>>> import numpy as np
>>> from numpy import linalg as LA
>>> np.set_printoptions(precision=2, suppress=True, linewidth=120, sign=" ")
>>> tidy = lambda a: np.round(a, 2) + 0
>>> W0 = np.load("a.npy")
>>> W0
array([[ 1,  0,  1,  0,  2,  4,  4],
       [ 2,  0,  0,  4,  3,  2,  2],
       [ 3,  2,  0,  2,  2,  0,  1],
       [ 2,  4,  0,  4,  0,  1,  0],
       [ 5,  2,  5,  0,  0,  2,  1],
       [ 1,  2,  0,  1,  0,  0,  2],
       [ 2,  1,  3,  0,  1,  5,  4]])
>>> B = W0 / LA.norm(W0, axis=1, keepdims=True)
>>> G = B @ B.T
>>> (G - 2 * np.eye(7)).round(6).argmax(axis=1)
array([ 6,  2,  1,  2,  6,  2,  0])
>>> tidy(LA.norm(B, axis=1))
array([ 1.,  1.,  1.,  1.,  1.,  1.,  1.])
>>> print(round(np.log10(LA.cond(W0))))
2
>>> tidy(np.abs(LA.svd(W0)[2][-1]))
array([ 0.55,  0.32,  0.52,  0.01,  0.53,  0.22,  0.05])
>>> left, sigma, Vt = LA.svd(W0)
>>> print(np.argmax(sigma[:-1] / (sigma[1:] + 1e-6)) + 1)
6
>>> B = left[:, :6] @ np.diag(sigma[:6]) @ Vt[:6]
>>> print(tidy(B))
[[ 0.98  0.01  1.01  0.    2.02  3.99  4.  ]
 [ 2.    0.    0.    4.    3.    2.    2.  ]
 [ 3.01  2.   -0.01  2.    1.99  0.    1.  ]
 [ 2.    4.    0.    4.    0.    1.    0.  ]
 [ 4.99  2.    5.01  0.    0.01  2.    1.  ]
 [ 1.    2.    0.    1.    0.    0.    2.  ]
 [ 2.02  0.99  2.99  0.    0.99  5.01  4.  ]]
>>> print(tidy(LA.norm(W0 - B) / LA.norm(W0)))
0.0
>>> vec = np.array([1, 3, 2, 1, 2, 1, 1])
>>> rhs = W0 @ vec
>>> print(rhs)
[ 15  16  16  19  24  10  22]
>>> tidy(LA.solve(W0, W0[:, 6]))
array([ 0.,  0.,  0.,  0.,  0.,  0.,  1.])
>>> tidy(LA.solve(W0, -1 * rhs))
array([-1., -3., -2., -1., -2., -1., -1.])
>>> tidy(LA.solve(W0, rhs + W0[:, 3]))
array([ 1.,  3.,  2.,  2.,  2.,  1.,  1.])
>>> J = np.loadtxt("dump.csv", delimiter=",")
>>> J
array([[ 0.,  1.,  0.,  0.,  2.,  1.,  0.,  0.,  0.,  2.,  0.],
       [ 1.,  0.,  0.,  0.,  2.,  1.,  0.,  2.,  0.,  1.,  0.],
       [ 0.,  0.,  0.,  2.,  0.,  0.,  0.,  0.,  0.,  0.,  1.],
       [ 0.,  0.,  1.,  0.,  0.,  0.,  0.,  0.,  1.,  0.,  2.],
       [ 0.,  1.,  0.,  0.,  1.,  0.,  0.,  2.,  0.,  0.,  0.],
       [ 2.,  0.,  0.,  0.,  0.,  0.,  0.,  0.,  0.,  0.,  0.],
       [ 0.,  0.,  1.,  0.,  0.,  0.,  2.,  0.,  0.,  0.,  0.],
       [ 1.,  1.,  0.,  0.,  2.,  0.,  0.,  0.,  0.,  1.,  0.],
       [ 0.,  0.,  1.,  1.,  0.,  0.,  0.,  0.,  2.,  0.,  2.],
       [ 0.,  1.,  0.,  0.,  0.,  2.,  0.,  1.,  0.,  1.,  0.],
       [ 0.,  0.,  0.,  1.,  0.,  0.,  2.,  0.,  2.,  0.,  2.]])
>>> vec = np.array([3, 0, 1, 3, 0, 3, 0, 1, 0, 0, 3])
>>> np.sign((J @ vec).round(6))
array([ 1.,  1.,  1.,  1.,  1.,  1.,  1.,  1.,  1.,  1.,  1.])
>>> LA.norm(J @ vec) <= LA.norm(J, 2) * LA.norm(vec) + 1e-9
np.True_
>>> J @ (2 * vec)
array([  6.,  16.,  18.,  14.,   4.,  12.,   2.,   6.,  20.,  14.,  18.])
>>> (J * vec).sum(axis=1)
array([  3.,   8.,   9.,   7.,   2.,   6.,   1.,   3.,  10.,   7.,   9.])
>>> (J @ vec).argmax()
np.int64(8)
>>> B = LA.inv(J)
>>> tidy(LA.det(J) * B)
array([[   0.,    0.,    0.,    0.,    0., -120.,    0.,    0.,    0.,    0.,    0.],
       [  40.,  120.,    0.,    0.,  -80.,    0.,    0., -120.,    0.,  -80.,    0.],
       [   0.,    0.,    0.,    0.,    0.,    0., -120.,    0., -120.,    0.,  120.],
       [   0.,    0.,  -96.,   96.,    0.,    0.,  -24.,    0.,  -72.,    0.,   24.],
       [ 280., -120.,    0.,    0.,  160.,  240.,    0., -360.,    0.,  -80.,    0.],
       [ 360., -120.,    0.,    0.,  240.,  240.,    0., -360.,    0., -240.,    0.],
       [   0.,    0.,    0.,    0.,    0.,    0.,  -60.,    0.,   60.,    0.,  -60.],
       [-160.,    0.,    0.,    0., -160., -120.,    0.,  240.,    0.,   80.,    0.],
       [   0.,    0.,   96.,  144.,    0.,    0.,   24.,    0., -168.,    0.,  -24.],
       [-600.,  120.,    0.,    0., -240., -360.,    0.,  600.,    0.,  240.,    0.],
       [   0.,    0.,  -48., -192.,    0.,    0.,   48.,    0.,  144.,    0.,  -48.]])
>>> np.allclose(B, J.T)
False
>>> tidy(LA.det(J) * LA.det(B))
np.float64(1.0)
>>> (np.abs(B) > 1e-9).astype(int)
array([[ 0,  0,  0,  0,  0,  1,  0,  0,  0,  0,  0],
       [ 1,  1,  0,  0,  1,  0,  0,  1,  0,  1,  0],
       [ 0,  0,  0,  0,  0,  0,  1,  0,  1,  0,  1],
       [ 0,  0,  1,  1,  0,  0,  1,  0,  1,  0,  1],
       [ 1,  1,  0,  0,  1,  1,  0,  1,  0,  1,  0],
       [ 1,  1,  0,  0,  1,  1,  0,  1,  0,  1,  0],
       [ 0,  0,  0,  0,  0,  0,  1,  0,  1,  0,  1],
       [ 1,  0,  0,  0,  1,  1,  0,  1,  0,  1,  0],
       [ 0,  0,  1,  1,  0,  0,  1,  0,  1,  0,  1],
       [ 1,  1,  0,  0,  1,  1,  0,  1,  0,  1,  0],
       [ 0,  0,  1,  1,  0,  0,  1,  0,  1,  0,  1]])
>>> print(tidy(LA.slogdet(J)[0]))
-1.0
>>> m1 = np.load("test4.npy")
>>> print(m1)
[[  1  -4  16 -64]
 [  1  -3   9 -27]
 [  1  -2   4  -8]
 [  1  -1   1  -1]
 [  1   0   0   0]
 [  1   1   1   1]
 [  1   2   4   8]
 [  1   3   9  27]
 [  1   4  16  64]
 [  1   5  25 125]
 [  1   6  36 216]
 [  1   7  49 343]
 [  1   8  64 512]]
>>> q, Rm = LA.qr(J)
>>> tidy(abs(Rm[0, 0])), tidy(LA.norm(J[:, 0]))
(np.float64(2.45), np.float64(2.45))
>>> tidy(np.abs(np.diag(Rm)))
array([ 2.45,  1.96,  1.73,  2.38,  2.33,  1.93,  2.52,  2.29,  2.04,  0.24,  0.94])
>>> np.allclose(Rm.T @ Rm, J.T @ J)
True
>>> data = np.loadtxt("w.csv", delimiter=",")
>>> data
array([[-0.3 , -0.4 ,  0.9 , -1.23,  0.4 , -1.8 , -0.1 ,  0.5 , -0.4 , -0.1 ,  1.2 ,  0.  ],
       [ 0.6 , -0.6 ,  0.3 ,  0.78,  0.7 , -0.2 ,  1.2 , -0.4 ,  0.6 , -0.3 , -0.8 ,  0.8 ],
       [ 0.  ,  1.3 ,  0.4 , -0.54,  1.2 ,  2.  ,  0.2 ,  0.  ,  0.9 ,  2.2 ,  0.5 ,  0.  ],
       [-1.2 , -0.9 , -0.9 ,  0.32,  0.4 ,  3.1 ,  1.5 ,  1.2 , -1.8 ,  1.2 , -0.4 ,  1.4 ],
       [ 0.5 ,  0.3 ,  1.6 , -2.77,  0.6 ,  1.  , -1.4 , -1.5 ,  0.8 ,  0.1 ,  2.8 ,  0.6 ],
       [-0.4 , -0.1 ,  0.3 , -0.27, -0.3 ,  0.7 , -1.  , -0.9 , -1.  , -1.2 ,  0.3 , -0.9 ],
       [-1.2 ,  0.1 , -1.  , -1.12,  0.2 ,  0.4 ,  0.8 , -1.4 , -0.2 ,  1.4 ,  1.1 , -1.8 ],
       [-0.2 ,  0.8 , -0.9 , -0.52, -2.1 , -0.4 ,  0.4 , -1.3 ,  1.1 , -0.5 ,  0.5 , -0.1 ],
       [ 0.8 ,  1.1 ,  1.6 ,  0.06,  1.4 ,  0.3 ,  1.1 , -1.2 , -1.6 , -0.5 ,  0.  ,  1.6 ],
       [-1.2 ,  0.  ,  0.9 , -1.82,  1.  ,  0.3 ,  1.4 ,  0.7 , -1.1 , -1.3 ,  1.8 , -1.1 ],
       [ 0.5 ,  0.6 , -1.2 , -0.05,  0.2 ,  0.  , -2.9 , -1.  , -0.2 , -0.4 ,  0.1 ,  0.7 ],
       [-0.8 , -0.1 , -0.4 , -0.2 , -1.3 ,  1.2 , -0.6 ,  0.4 , -0.2 ,  0.5 ,  0.2 ,  1.7 ],
       [ 0.8 , -1.  ,  1.2 , -0.05, -1.1 , -0.7 , -0.4 , -0.8 ,  0.6 , -0.8 ,  0.1 ,  1.3 ],
       [-0.4 , -0.6 , -1.  ,  0.39, -0.6 , -1.5 ,  1.2 ,  0.4 , -0.8 ,  0.4 , -0.3 , -0.1 ],
       [-1.4 , -0.9 , -0.7 , -0.22,  0.  ,  0.5 ,  0.2 ,  0.7 ,  1.2 ,  1.1 ,  0.2 , -0.2 ],
       [-0.1 , -1.5 , -0.5 ,  0.98, -0.1 ,  0.9 ,  0.4 , -1.9 , -0.7 ,  0.1 , -1.  ,  0.8 ],
       [-0.3 ,  0.1 ,  1.4 , -0.18, -1.9 ,  1.1 ,  0.  ,  0.8 , -0.2 ,  0.3 ,  0.2 ,  0.6 ],
       [-0.3 ,  2.  , -0.7 ,  1.25,  0.6 ,  2.  , -0.5 ,  0.  ,  0.2 ,  1.2 , -1.2 , -0.1 ],
       [-0.4 , -1.9 , -0.5 ,  2.69,  1.2 , -2.6 ,  0.5 ,  2.  , -0.5 ,  0.2 , -2.7 ,  1.3 ],
       [-0.2 , -1.9 , -0.5 , -0.85, -0.7 , -0.7 , -0.2 ,  1.1 ,  1.3 , -0.1 ,  0.9 , -0.6 ],
       [-0.5 , -0.1 , -1.4 , -0.79, -0.6 , -0.8 ,  1.2 , -1.8 ,  0.8 , -0.9 ,  0.8 ,  1.2 ],
       [ 1.2 ,  0.1 ,  1.  , -1.25,  1.5 , -0.4 , -2.1 , -0.4 , -0.1 , -0.2 ,  1.2 , -2.1 ],
       [-2.9 ,  1.  ,  0.  , -0.35, -0.7 , -0.8 ,  0.2 , -1.2 , -0.8 , -1.4 ,  0.3 , -0.2 ],
       [ 0.2 , -1.4 ,  1.8 ,  1.42, -0.6 , -0.9 ,  1.5 ,  0.5 , -0.1 ,  0.7 , -1.5 , -2.9 ]])
>>> LA.cond(data) > 100
np.False_
>>> np.argsort(-LA.norm(data, axis=0).round(6), kind="stable")[:3]
array([  5,  11,  10])
>>> round(np.log10(LA.cond(data)))
2
>>> tidy(LA.norm(data, 2) / LA.norm(data))
np.float64(0.5)
